$ ipython --no-banner

In [1]: import numpy as np

In [2]: from numpy import linalg as LA

In [3]: np.set_printoptions(suppress=True, linewidth=100)

In [4]: K = np.load("x.npy")

In [5]: print(K)
[[ 1.7 -0.9  2.6 -1.8 -0.1 -0.5 -2.7  3.2]
 [ 1.9 -0.9  3.1 -2.   0.   0.4 -2.7  3. ]
 [ 2.  -1.   3.3 -1.6 -0.2  0.4 -2.9  2.5]
 [ 1.9 -1.2  2.5 -2.3 -0.1  0.  -3.1  2.9]
 [ 2.1 -1.   2.7 -1.6  0.1 -0.5 -3.4  3.5]
 [ 1.2 -1.1  3.4 -1.8 -0.1  0.  -3.8  3.2]
 [ 1.9 -1.1  2.5 -2.3  0.  -0.3 -2.9  2.9]
 [ 1.9 -0.7  2.4 -2.1  0.4  0.3 -3.   2.9]
 [ 2.1 -0.5  2.8 -2.6  0.   0.1 -3.2  2.7]
 [ 1.7 -0.8  2.7 -2.2  0.4  0.3 -2.9  3.1]
 [ 1.6 -1.1  3.1 -1.9 -0.8 -0.1 -2.9  3.1]
 [ 1.6 -1.2  3.5 -2.2 -0.3 -0.3 -3.5  2.5]
 [ 2.5 -1.2  3.  -2.2  0.4  0.  -2.8  3.2]
 [ 2.1 -1.2  3.2 -2.4 -0.5  0.3 -3.1  2.9]
 [ 2.6 -0.5  3.  -2.6 -0.2  0.1 -2.6  2.8]
 [ 2.5 -1.1  2.9 -2.2  0.  -0.4 -2.9  2.8]
 [ 3.3 -3.1 -2.   2.   1.5 -1.8 -1.1 -3.1]
 [ 3.4 -3.  -2.1  2.1  0.9 -2.  -1.3 -3. ]
 [ 2.5 -3.  -2.5  1.6  1.1 -1.8 -1.1 -3. ]
 [ 3.4 -3.  -2.3  2.2  1.  -2.  -1.3 -3. ]
 [ 3.3 -3.  -1.8  1.9  0.9 -1.6 -1.1 -3.2]
 [ 3.1 -3.3 -2.1  2.4  1.  -2.3 -1.5 -2.6]
 [ 3.1 -2.8 -1.7  2.3  1.1 -1.7 -1.1 -3.1]
 [ 2.9 -3.3 -2.   2.   0.9 -2.  -1.1 -3.1]
 [ 3.  -3.3 -1.8  2.   1.2 -1.7 -0.8 -3.2]
 [ 2.9 -3.3 -1.7  1.9  1.3 -1.8 -1.2 -3.2]
 [ 3.2 -3.1 -1.5  1.9  0.9 -2.2 -1.4 -3.1]
 [ 2.8 -3.5 -2.1  2.1  0.6 -1.8 -1.2 -3.1]
 [ 2.8 -3.2 -1.9  2.   1.1 -2.5 -0.7 -2.5]
 [ 2.8 -2.5 -2.3  1.9  0.8 -2.4 -1.  -2.7]
 [ 2.6 -3.1 -1.8  2.4  1.3 -2.5 -1.1 -3.1]
 [ 2.6 -2.8 -1.7  1.7  1.1 -1.9 -0.9 -2.6]]

In [6]: labels = K[:, 3] > np.median(K[:, 3])

In [7]: f = K[labels].mean(axis=0) - K[~labels].mean(axis=0)

In [8]: print(labels.astype(int))
[0 0 0 0 0 0 0 0 0 0 0 0 0 0 0 0 1 1 1 1 1 1 1 1 1 1 1 1 1 1 1 1]

In [9]: print(np.argsort(-np.abs(f).round(6), kind="stable"))
[7 2 3 1 5 6 4 0]

In [10]: Xs = K - K.mean(axis=0)

In [11]: evecs = LA.svd(Xs)[2][:2]

In [12]: A2 = Xs - Xs @ evecs.T @ evecs

In [13]: print(round(LA.norm(A2) / LA.norm(Xs), 1))
0.1

In [14]: print(np.round(np.diag(evecs.T @ evecs), 1))
[0.3 0.1 0.3 0.4 0.1 0.3 0.2 0.4]

In [15]: print(np.round((Xs @ evecs.T).std(axis=0), 1))
[4.8 0.4]

In [16]: Xs = K - K.mean(axis=0)

In [17]: Uu, sigma, VT = LA.svd(Xs, full_matrices=False)

In [18]: print(round(float((sigma ** 2).sum() ** 2 / (sigma ** 4).sum()), 1))
1.0

In [19]: print(np.round(Xs.mean(axis=0), 1) + 0)
[0. 0. 0. 0. 0. 0. 0. 0.]

In [20]: print(LA.matrix_rank(Xs))
8

In [21]: print(np.abs(VT[0]).argmax())
7

In [22]: A2 = np.c_[K[:, :1] @ np.array([[0]]), np.array([6, 8, 5, 3, 2, 0, 8, 7, 0, 7, 0, 6, 0, 7, 3, 5, 8, 7, 0, 8, 7, 4, 4, 5, 4, 5, 7, 0, 5, 2, 4, 8])]

In [23]: print(A2)
[[0. 6.]
 [0. 8.]
 [0. 5.]
 [0. 3.]
 [0. 2.]
 [0. 0.]
 [0. 8.]
 [0. 7.]
 [0. 0.]
 [0. 7.]
 [0. 0.]
 [0. 6.]
 [0. 0.]
 [0. 7.]
 [0. 3.]
 [0. 5.]
 [0. 8.]
 [0. 7.]
 [0. 0.]
 [0. 8.]
 [0. 7.]
 [0. 4.]
 [0. 4.]
 [0. 5.]
 [0. 4.]
 [0. 5.]
 [0. 7.]
 [0. 0.]
 [0. 5.]
 [0. 2.]
 [0. 4.]
 [0. 8.]]

In [24]: print(LA.matrix_rank(np.c_[K, A2]))
9

In [25]: print(np.round(LA.norm(K, 2) / LA.norm(K), 1))
0.8

In [26]: print([round(float(x), 1) for x in LA.svd(K, compute_uv=False)[:3]])
[27.1, 22.4, 2.2]

In [27]: print(np.round(np.abs(LA.svd(K)[2][-1]), 1))
[0.1 0.6 0.3 0.2 0.3 0.5 0.2 0.4]

In [28]: print(round(np.log10(LA.cond(K))))
1

In [29]: A = np.load("arr.npy")

In [30]: print(A)
[[0 2 0 0 0 0]
 [1 1 0 0 0 0]
 [0 0 0 0 0 0]
 [0 0 0 2 0 0]
 [0 0 1 1 0 0]
 [0 0 0 0 0 0]
 [0 0 0 0 0 2]
 [0 0 0 0 1 1]
 [0 0 0 0 0 0]]

In [31]: ang = np.radians(45)

In [32]: Rm = np.eye(6)

In [33]: Rm[4, 4] = Rm[0, 0] = np.cos(ang)

In [34]: Rm[4, 0], Rm[0, 4] = -np.sin(ang), np.sin(ang)

In [35]: print(Rm.round(1))
[[ 0.7  0.   0.   0.   0.7  0. ]
 [ 0.   1.   0.   0.   0.   0. ]
 [ 0.   0.   1.   0.   0.   0. ]
 [ 0.   0.   0.   1.   0.   0. ]
 [-0.7  0.   0.   0.   0.7  0. ]
 [ 0.   0.   0.   0.   0.   1. ]]

In [36]: A2 = A @ Rm.T

In [37]: print(round(float(LA.det(Rm)), 1), round(float(np.trace(Rm)), 1))
1.0 5.4

In [38]: print(np.round(np.abs(A2 - A).max(axis=0), 1))
[0.7 0.  0.  0.  0.7 0. ]

In [39]: print(np.round(LA.svd(A, compute_uv=False), 1), np.round(LA.svd(A2, compute_uv=False), 1))
[2.3 2.3 2.3 0.9 0.9 0.9] [2.3 2.3 2.3 0.9 0.9 0.9]

In [40]: print(np.allclose(A @ A.T, A2 @ A2.T))
True

In [41]: x = np.array([9, 8, 9, 2, 3, 5])

In [42]: print(np.round(LA.norm(x), 1), round(float(LA.norm(Rm @ x)), 1))
16.2 16.2

In [43]: print(Rm.T @ (Rm @ x))
[9. 8. 9. 2. 3. 5.]

In [44]: print([p for p in range(1, 25) if np.allclose(LA.matrix_power(Rm, p), np.eye(6))])
[8, 16, 24]

In [45]: A2 = np.c_[A[:, :4] @ np.array([[-5, -5, 0, -4], [0, -3, 1, 4], [5, 1, 3, -5], [-2, 5, 1, -3]]), np.array([4, 2, -4, -1, -3, 1, 4, 4, -2])]

In [46]: print(A2)
[[ 0 -6  2  8  4]
 [-5 -8  1  0  2]
 [ 0  0  0  0 -4]
 [-4 10  2 -6 -1]
 [ 3  6  4 -8 -3]
 [ 0  0  0  0  1]
 [ 0  0  0  0  4]
 [ 0  0  0  0  4]
 [ 0  0  0  0 -2]]

In [47]: print(np.round(LA.norm(LA.qr(A)[0].T @ A2, axis=0) ** 2 / ((A2 ** 2).sum(axis=0) + 1e-12), 1))
[1.  1.  1.  1.  0.7]

In [48]: O, evecs = LA.qr(K[:, :6])[0], LA.qr(K[:, 6:])[0]

In [49]: sigma = LA.svd(O.T @ evecs, compute_uv=False)

In [50]: print((sigma > 0.9).sum())
2

In [51]: print(round(LA.norm(O @ O.T - evecs @ evecs.T, 2), 1))
1.0

In [52]: O, Rm = LA.qr(A)

In [53]: print(np.abs(np.diag(Rm)))
[1. 2. 1. 2. 1. 2.]

In [54]: print(Rm)
[[-1. -1.  0.  0.  0.  0.]
 [ 0. -2.  0.  0.  0.  0.]
 [ 0.  0. -1. -1.  0.  0.]
 [ 0.  0.  0.  2.  0.  0.]
 [ 0.  0.  0.  0. -1. -1.]
 [ 0.  0.  0.  0.  0. -2.]]

In [55]: print(abs(Rm[0, 0]), round(LA.norm(A[:, 0]), 1))
1.0 1.0

In [56]: J = np.loadtxt("out10.csv", delimiter=",")

In [57]: print(J)
[[-17.  16.  -1.  -3.   1.   9.   1.  -9.  -5.  11.]
 [-26.  16.  -1.   0.  10.   6.   7.  -9.   4.  11.]
 [-48.   5.  -8.  15.   2.  -8.   4.  10.  -5.   6.]
 [-34. -11.  -7.  19.   4. -18.   5.  19.   3.  -5.]
 [ -7.  -4.  -2.   5.  -1.  -5.   0.   6.  -1.  -2.]
 [-15.  18.   0.  -5.   3.  11.   2. -12.  -3.  12.]
 [-52.  17.  -5.   9.  14.   0.  11.  -3.   5.  13.]
 [-19.   6.   0.   3.  15.  -1.  10.  -4.  13.   4.]
 [-33.  21.  -3.   0.   3.   9.   3.  -9.  -6.  15.]
 [-25.  -2.  -7.  11. -11.  -7.  -5.  13. -15.   1.]
 [-45.  -4.  -8.  19.   5. -15.   6.  16.   1.   0.]
 [-19.   5.  -2.   4.   5.  -1.   4.   0.   2.   4.]
 [-22.  13.  -4.   1.  -8.   6.  -4.  -2. -15.  10.]
 [-19. -16.  -8.  17. -13. -17.  -6.  24. -13.  -8.]
 [-30.   7.  -4.   7.   4.  -2.   4.   2.  -1.   6.]]

In [58]: # looks like rank 3

In [59]: r = LA.matrix_rank(J)

In [60]: print(r)
3

In [61]: null = LA.svd(J)[2][r:].T

In [62]: print(np.round(null @ null.T, 1) + 0)
[[ 0.2  0.2 -0.1  0.2  0.1 -0.1  0.1  0.1 -0.1  0.2]
 [ 0.2  0.7  0.   0.1  0.  -0.2  0.   0.3  0.1 -0.2]
 [-0.1  0.   1.   0.1 -0.1  0.   0.   0.1 -0.1  0. ]
 [ 0.2  0.1  0.1  0.8  0.   0.2  0.  -0.2  0.   0.1]
 [ 0.1  0.  -0.1  0.   0.6  0.  -0.2  0.1 -0.4  0. ]
 [-0.1 -0.2  0.   0.2  0.   0.8  0.   0.2  0.1 -0.1]
 [ 0.1  0.   0.   0.  -0.2  0.   0.9  0.1 -0.2  0. ]
 [ 0.1  0.3  0.1 -0.2  0.1  0.2  0.1  0.7  0.1  0.1]
 [-0.1  0.1 -0.1  0.  -0.4  0.1 -0.2  0.1  0.5  0.1]
 [ 0.2 -0.2  0.   0.1  0.  -0.1  0.   0.1  0.1  0.9]]

In [63]: print(null.shape)
(10, 7)
